>>> import numpy as np
>>> np.set_printoptions(precision=3, suppress=True, linewidth=160, legacy="1.25")
>>> m1 = np.loadtxt("w.csv", delimiter=",")
>>> m1
array([[0., 0., 0., 1.],
       [0., 0., 1., 1.],
       [0., 1., 0., 0.],
       [1., 1., 0., 0.]])
>>> # symmetric, so the eigenvalues are real
>>> rng = np.random.default_rng(1399)
>>> idx = rng.permutation(4)
>>> idx
array([3, 0, 2, 1])
>>> B = m1[idx][:, idx]
>>> np.trace(B)
0.0
>>> B
array([[0., 1., 0., 1.],
       [1., 0., 0., 0.],
       [0., 0., 0., 1.],
       [1., 0., 1., 0.]])
>>> round(float(np.linalg.det(B)), 3), round(np.linalg.det(m1[idx]), 3)
(1.0, 1.0)
>>> np.sort(np.abs(np.linalg.eigvals(B)))
array([0.618, 0.618, 1.618, 1.618])
>>> (m1 + m1.T) / 2
array([[0., 0., 0., 1.],
       [0., 0., 1., 1.],
       [0., 1., 0., 0.],
       [1., 1., 0., 0.]])
>>> round(float(np.linalg.det(m1)), 3)
1.0
>>> round(float(np.abs(np.linalg.eigvals(m1)).max()), 3)
1.618
>>> np.trace(m1)
0.0
>>> np.linalg.matrix_power(m1, 2)
array([[1., 1., 0., 0.],
       [1., 2., 0., 0.],
       [0., 0., 1., 1.],
       [0., 0., 1., 2.]])
>>> np.allclose(m1 @ m1.T, m1.T @ m1)
True
>>> np.sort(np.abs(np.linalg.eigvals(m1)))
array([0.618, 0.618, 1.618, 1.618])
>>> np.allclose(m1, m1.T)
True
>>> ev, evecs = np.linalg.eigh(m1)
>>> np.round(evecs @ np.diag(ev) @ evecs.T, 3) + 0
array([[0., 0., 0., 1.],
       [0., 0., 1., 1.],
       [0., 1., 0., 0.],
       [1., 1., 0., 0.]])
>>> np.round(evecs.T @ m1 @ evecs, 3) + 0
array([[-1.618,  0.   ,  0.   ,  0.   ],
       [ 0.   , -0.618,  0.   ,  0.   ],
       [ 0.   ,  0.   ,  0.618,  0.   ],
       [ 0.   ,  0.   ,  0.   ,  1.618]])
>>> np.linalg.eigvalsh(m1 + -1 * np.eye(4))
array([-2.618, -1.618, -0.382,  0.618])
